% ipython --no-banner

In [1]: import numpy as np

In [2]: np.set_printoptions(precision=3, suppress=True, linewidth=140, floatmode="fixed")

In [3]: def rd(a):
   ...:     return np.round(a, 3) + 0
   ...: 

In [4]: rng = np.random.default_rng(712540)

In [5]: m1 = np.triu(rng.random((9, 9)) < 0.3, 1).astype(int)

In [6]: m1 = m1 + m1.T

In [7]: m1
Out[7]: 
array([[0, 0, 0, 1, 1, 0, 1, 0, 0],
       [0, 0, 1, 0, 0, 1, 1, 0, 0],
       [0, 1, 0, 0, 0, 0, 0, 0, 0],
       [1, 0, 0, 0, 0, 1, 1, 0, 0],
       [1, 0, 0, 0, 0, 1, 0, 0, 1],
       [0, 1, 0, 1, 1, 0, 0, 0, 0],
       [1, 1, 0, 1, 0, 0, 0, 0, 0],
       [0, 0, 0, 0, 0, 0, 0, 0, 1],
       [0, 0, 0, 0, 1, 0, 0, 1, 0]])

In [8]: rd(np.linalg.svd(m1, compute_uv=False))
Out[8]: array([2.824, 2.371, 1.841, 1.458, 1.077, 1.070, 0.578, 0.501, 0.000])

In [9]: rd(np.linalg.norm(m1))
Out[9]: np.float64(4.69)

In [10]: np.diff(m1, axis=0)
Out[10]: 
array([[ 0,  0,  1, -1, -1,  1,  0,  0,  0],
       [ 0,  1, -1,  0,  0, -1, -1,  0,  0],
       [ 1, -1,  0,  0,  0,  1,  1,  0,  0],
       [ 0,  0,  0,  0,  0,  0, -1,  0,  1],
       [-1,  1,  0,  1,  1, -1,  0,  0, -1],
       [ 1,  0,  0,  0, -1,  0,  0,  0,  0],
       [-1, -1,  0, -1,  0,  0,  0,  0,  1],
       [ 0,  0,  0,  0,  1,  0,  0,  1, -1]])

In [11]: M = np.loadtxt("run11.csv", delimiter=",")

In [12]: M
Out[12]: 
array([[-2.993, -1.163,  0.772,  3.726,  1.733, -2.250, -1.008],
       [-2.591, -0.218, -2.087,  0.084,  0.443,  3.863,  0.760],
       [-2.971,  1.105, -2.705, -0.028,  2.040,  3.570, -1.108],
       [-1.643,  3.543,  0.568,  4.877,  3.917, -0.501, -0.049],
       [-2.382, -0.618,  0.687,  0.201, -4.052, -1.170,  0.055],
       [-1.689,  0.735,  3.935,  1.812, -3.823, -0.097, -1.838],
       [ 5.274,  4.071, -5.453,  0.849,  0.182, -2.055, -0.680],
       [ 1.829, -2.816, -2.469,  1.202,  1.741, -0.653, -1.077],
       [ 1.241,  0.783, -1.941, -2.352, -1.230,  1.486, -0.274],
       [-4.181,  0.040, -1.353,  3.102, -2.671, -1.359,  2.124],
       [ 2.499, -4.526,  1.704,  1.679, -1.683, -0.795, -2.523],
       [ 5.084, -1.014, -2.070,  0.385,  0.097, -2.911, -4.325],
       [-3.637, -1.815,  3.030, -2.920,  1.670,  0.072,  2.728]])

In [13]: th = np.radians(36)

In [14]: R = np.eye(7)

In [15]: R[0, 0] = R[1, 1] = np.cos(th)

In [16]: R[0, 1], R[1, 0] = -np.sin(th), np.sin(th)

In [17]: rd(R)
Out[17]: 
array([[ 0.809, -0.588,  0.000,  0.000,  0.000,  0.000,  0.000],
       [ 0.588,  0.809,  0.000,  0.000,  0.000,  0.000,  0.000],
       [ 0.000,  0.000,  1.000,  0.000,  0.000,  0.000,  0.000],
       [ 0.000,  0.000,  0.000,  1.000,  0.000,  0.000,  0.000],
       [ 0.000,  0.000,  0.000,  0.000,  1.000,  0.000,  0.000],
       [ 0.000,  0.000,  0.000,  0.000,  0.000,  1.000,  0.000],
       [ 0.000,  0.000,  0.000,  0.000,  0.000,  0.000,  1.000]])

In [18]: B = M @ R.T

In [19]: rd(np.abs(B - M).max(axis=0))
Out[19]: array([3.400, 3.182, 0.000, 0.000, 0.000, 0.000, 0.000])

In [20]: np.allclose(np.linalg.norm(M, axis=1), np.linalg.norm(B, axis=1))
Out[20]: True

In [21]: np.allclose(M @ M.T, B @ B.T)
Out[21]: True

In [22]: rd(np.linalg.svd(M, compute_uv=False)), rd(np.linalg.svd(B, compute_uv=False))
Out[22]: 
(array([13.511, 10.557,  9.531,  7.631,  6.422,  5.357,  2.930]),
 array([13.511, 10.557,  9.531,  7.631,  6.422,  5.357,  2.930]))

In [23]: vec = np.array([4, -4, 3, -5, 0, -3, -3])

In [24]: rhs = M @ vec

In [25]: rd(np.linalg.pinv(M) @ M)
Out[25]: 
array([[1.000, 0.000, 0.000, 0.000, 0.000, 0.000, 0.000],
       [0.000, 1.000, 0.000, 0.000, 0.000, 0.000, 0.000],
       [0.000, 0.000, 1.000, 0.000, 0.000, 0.000, 0.000],
       [0.000, 0.000, 0.000, 1.000, 0.000, 0.000, 0.000],
       [0.000, 0.000, 0.000, 0.000, 1.000, 0.000, 0.000],
       [0.000, 0.000, 0.000, 0.000, 0.000, 1.000, 0.000],
       [0.000, 0.000, 0.000, 0.000, 0.000, 0.000, 1.000]])

In [26]: rhs = rhs + 0.1 * rng.normal(size=13)

In [27]: rd(rhs)
Out[27]: array([-13.677, -30.029, -31.742, -41.874,  -2.610,  -1.041,  -7.655,  10.261,   4.212, -38.765,  34.885,  37.958,   8.079])

In [28]: beta, *_ = np.linalg.lstsq(M, rhs)

In [29]: rd(np.linalg.norm(rhs - M @ beta))
Out[29]: np.float64(0.219)

In [30]: rd(beta)
Out[30]: array([ 3.987, -4.008,  3.009, -5.009, -0.008, -3.011, -3.018])

In [31]: rd(M.T @ (rhs - M @ beta))
Out[31]: array([0.000, 0.000, 0.000, 0.000, 0.000, 0.000, 0.000])

In [32]: Z = np.array([[-1, -2, -1, -1, -4, 4, 5, -1],
    ...:     [2, 0, -2, 5, 1, 0, 0, 1],
    ...:     [0, -3, 4, 5, 1, 2, -1, -1]])

In [33]: W0 = rng.normal(size=(29, 3)) @ Z + np.array([5, 0, 5, 3, 1, 5, 2, 3])

In [34]: rd(W0)
Out[34]: 
array([[  2.015,   0.942,   5.867,  -6.369,  -1.575,   4.865,   3.360,   1.852],
       [  5.773,  -1.562,   4.146,   6.684,  -0.026,   7.278,   4.108,   2.943],
       [  6.448,   3.410,  -0.386,   1.174,   1.131,   2.378,   2.397,   4.839],
       [  4.023,  -0.899,   1.332,  -0.240,  -4.407,   8.939,   8.797,   2.420],
       [  3.996,  -2.413,   4.866,   2.800,  -2.587,   9.097,   6.485,   1.849],
       [  3.939,  -1.295,   3.266,   0.728,  -3.137,   8.447,   7.060,   2.199],
       [  3.710,  -0.633,   6.024,   0.396,  -0.425,   6.057,   3.137,   2.184],
       [  2.922,   2.079,   6.535,  -4.785,   1.258,   2.340,  -0.014,   2.574],
       [  5.065,  -2.320,  10.794,   8.116,   4.275,   4.966,  -2.132,   2.161],
       [  1.927,   2.776,   5.697,  -8.788,  -0.279,   2.392,   1.316,   2.342],
       [  7.061,  -3.233,  -1.470,  10.114,  -4.677,  12.138,  11.510,   3.264],
       [  5.070,   1.300,   7.363,   2.646,   4.323,   1.752,  -2.627,   3.320],
       [  7.393,   9.633,   1.390,  -2.504,   9.367,  -8.066,  -8.908,   6.993],
       [  4.647,   2.451,   8.599,   0.591,   5.822,  -0.356,  -5.092,   3.408],
       [  5.458,   3.485,   3.386,  -0.292,   3.184,   0.682,  -1.077,   4.266],
       [  7.631,   0.976,   7.878,  10.627,   8.072,   0.457,  -5.945,   4.398],
       [  7.934,  -0.756,   7.309,  13.259,   6.500,   3.084,  -3.395,   4.064],
       [  6.597,   6.900,  -1.784,  -2.931,   3.082,  -1.894,  -0.573,   5.955],
       [  6.317,   4.382,  -1.798,  -0.871,   0.521,   1.872,   3.021,   5.106],
       [  2.790,   2.231,   7.651,  -4.901,   2.202,   1.560,  -1.405,   2.517],
       [  7.618,  -4.118,  10.279,  17.354,   5.830,   6.371,  -2.294,   2.850],
       [  2.765,  -4.576,  10.364,   3.871,  -1.247,   9.750,   4.085,   0.463],
       [  4.084,  -6.595,  14.663,  11.685,   2.700,   9.423,  -0.143,   0.345],
       [  4.277,   1.524,   4.279,  -1.117,   0.655,   3.648,   1.794,   3.125],
       [  3.600,  -5.739,   7.507,   6.493,  -3.632,  12.567,   8.035,   0.620],
       [  4.930,   6.028,   2.249,  -5.173,   3.613,  -2.000,  -2.325,   4.788],
       [  9.539,  -4.717,   5.882,  21.868,   4.066,   8.641,   1.482,   3.728],
       [  9.708,  -5.068,   5.528,  22.618,   3.684,   9.248,   2.159,   3.719],
       [  1.163,   4.447,   4.828, -13.250,  -0.686,   0.938,   1.150,   2.495]])

In [35]: Z = W0[[3, 20]].astype(float)

In [36]: for _ in range(4):
    ...:     z = np.linalg.norm(W0[:, None] - Z, axis=-1).argmin(axis=1)
    ...:     Z = np.array([W0[z == j].mean(axis=0) for j in range(2)])
    ...: 

In [37]: z
Out[37]: array([0, 0, 0, 0, 0, 0, 0, 0, 1, 0, 0, 0, 0, 0, 0, 1, 1, 0, 0, 0, 1, 0, 1, 0, 0, 0, 1, 1, 0])

In [38]: np.bincount(z)
Out[38]: array([22,  7])

In [39]: rd(Z[1] - Z[0])
Out[39]: array([ 2.968, -4.648,  4.818, 15.790,  4.451,  2.192, -3.477, -0.122])

In [40]: rank = np.linalg.matrix_rank(m1)

In [41]: rank
Out[41]: np.int64(8)

In [42]: ns = np.linalg.svd(m1)[2][rank:].T

In [43]: [int(np.linalg.matrix_rank(m1[:, :j + 1])) for j in range(9)]
Out[43]: [1, 2, 3, 4, 5, 6, 7, 7, 8]

In [44]: np.allclose(m1 @ ns, 0)
Out[44]: True

In [45]: ns.shape
Out[45]: (9, 1)

In [46]: rd(ns @ ns.T)
Out[46]: 
array([[ 0.167,  0.000,  0.167, -0.167,  0.167, -0.167,  0.000, -0.167,  0.000],
       [ 0.000,  0.000,  0.000,  0.000,  0.000,  0.000,  0.000,  0.000,  0.000],
       [ 0.167,  0.000,  0.167, -0.167,  0.167, -0.167,  0.000, -0.167,  0.000],
       [-0.167,  0.000, -0.167,  0.167, -0.167,  0.167,  0.000,  0.167,  0.000],
       [ 0.167,  0.000,  0.167, -0.167,  0.167, -0.167,  0.000, -0.167,  0.000],
       [-0.167,  0.000, -0.167,  0.167, -0.167,  0.167,  0.000,  0.167,  0.000],
       [ 0.000,  0.000,  0.000,  0.000,  0.000,  0.000,  0.000,  0.000,  0.000],
       [-0.167,  0.000, -0.167,  0.167, -0.167,  0.167,  0.000,  0.167,  0.000],
       [ 0.000,  0.000,  0.000,  0.000,  0.000,  0.000,  0.000,  0.000,  0.000]])

In [47]: np.linalg.matrix_rank(m1.T @ m1), np.linalg.matrix_rank(m1 @ m1.T)
Out[47]: (np.int64(8), np.int64(8))

In [48]: B = W0 / np.sqrt((W0 ** 2).mean(axis=1, keepdims=True))

In [49]: rd(np.linalg.norm(B, axis=1))
Out[49]: 
array([2.828, 2.828, 2.828, 2.828, 2.828, 2.828, 2.828, 2.828, 2.828, 2.828, 2.828, 2.828, 2.828, 2.828, 2.828, 2.828, 2.828, 2.828, 2.828,
       2.828, 2.828, 2.828, 2.828, 2.828, 2.828, 2.828, 2.828, 2.828, 2.828])

In [50]: np.linalg.matrix_rank(W0 - W0.mean(axis=1, keepdims=True))
Out[50]: np.int64(4)

In [51]: np.linalg.matrix_rank(B) == np.linalg.matrix_rank(W0)
Out[51]: np.True_

In [52]: z = W0[:, 1] > np.median(W0[:, 1])

In [53]: u = W0[z].mean(axis=0) - W0[~z].mean(axis=0)

In [54]: rd((((W0 - W0.mean(axis=0)) @ u > 0) == z).mean())
Out[54]: np.float64(0.966)

In [55]: np.argsort(-np.abs(u).round(6), kind="stable")
Out[55]: array([3, 5, 1, 6, 4, 2, 7, 0])

In [56]: rd(u)
Out[56]: array([ -0.562,   6.553,  -2.432, -10.071,   2.663,  -7.651,  -4.790,   1.698])

In [57]: z.astype(int)
Out[57]: array([0, 0, 1, 0, 0, 0, 0, 1, 0, 1, 0, 1, 1, 1, 1, 1, 0, 1, 1, 1, 0, 0, 0, 1, 0, 1, 0, 0, 1])

In [58]: Uu, sv, vt = np.linalg.svd(W0)

In [59]: rd(sv)
Out[59]: array([65.991, 39.190, 34.301, 22.985,  0.000,  0.000,  0.000,  0.000])

In [60]: B = Uu[:, :4] @ np.diag(sv[:4]) @ vt[:4]

In [61]: rd(np.abs(W0 - B).max())
Out[61]: np.float64(0.0)

In [62]: rd(np.linalg.norm(W0 - B, 2)), rd(sv[4])
Out[62]: (np.float64(0.0), np.float64(0.0))

In [63]: X = np.load("arr.npy")

In [64]: X
Out[64]: 
array([[ 1.000, -2.000,  4.000, -5.000,  2.000,  5.000],
       [ 0.000,  3.000,  5.000,  1.000,  9.000,  8.000],
       [ 0.000,  4.000,  6.000,  4.000,  8.000,  7.000],
       [ 0.000,  6.000,  8.000,  7.000,  5.000,  4.000],
       [ 0.000,  2.000,  9.000,  3.000,  0.000,  7.000],
       [ 0.000,  0.000,  6.000,  4.000,  8.000,  4.000]])

In [65]: u = np.array([1, 2, -2, -2, -1, -2])

In [66]: B = X + np.outer(u, np.eye(6)[0])

In [67]: np.linalg.matrix_rank(B - X)
Out[67]: np.int64(1)

In [68]: B
Out[68]: 
array([[ 2.000, -2.000,  4.000, -5.000,  2.000,  5.000],
       [ 2.000,  3.000,  5.000,  1.000,  9.000,  8.000],
       [-2.000,  4.000,  6.000,  4.000,  8.000,  7.000],
       [-2.000,  6.000,  8.000,  7.000,  5.000,  4.000],
       [-1.000,  2.000,  9.000,  3.000,  0.000,  7.000],
       [-2.000,  0.000,  6.000,  4.000,  8.000,  4.000]])

In [69]: np.linalg.matrix_rank(np.linalg.inv(B) - np.linalg.inv(X), tol=1e-8)
Out[69]: np.int64(1)

In [70]: vec = np.array([3, 0, 2, 3, -1, -2])

In [71]: rhs = B @ vec

In [72]: rhs
Out[72]: array([-13.000,  -6.000,  -4.000,  18.000,  10.000,   2.000])

In [73]: rd(np.linalg.solve(B, rhs + B[:, 4]))
Out[73]: array([ 3.000,  0.000,  2.000,  3.000,  0.000, -2.000])

In [74]: rd(np.linalg.solve(B, rhs))
Out[74]: array([ 3.000,  0.000,  2.000,  3.000, -1.000, -2.000])

In [75]: rd(np.abs(np.linalg.eigvals(X)).max())
Out[75]: np.float64(25.345)

In [76]: X.inv()
---------------------------------------------------------------------------
AttributeError                            Traceback (most recent call last)
Cell In[76], line 1
----> 1 X.inv()

AttributeError: 'numpy.ndarray' object has no attribute 'inv'

In [77]: rd(np.linalg.matrix_power(X, 3))
Out[77]: 
array([[   1.000,  110.000,  535.000,  298.000,  296.000,  384.000],
       [   0.000, 1693.000, 4241.000, 2444.000, 3642.000, 3638.000],
       [   0.000, 2004.000, 4940.000, 2816.000, 4232.000, 4270.000],
       [   0.000, 2196.000, 5435.000, 3027.000, 4596.000, 4736.000],
       [   0.000, 1544.000, 3939.000, 2148.000, 2967.000, 3341.000],
       [   0.000, 1600.000, 3720.000, 2184.000, 3388.000, 3248.000]])
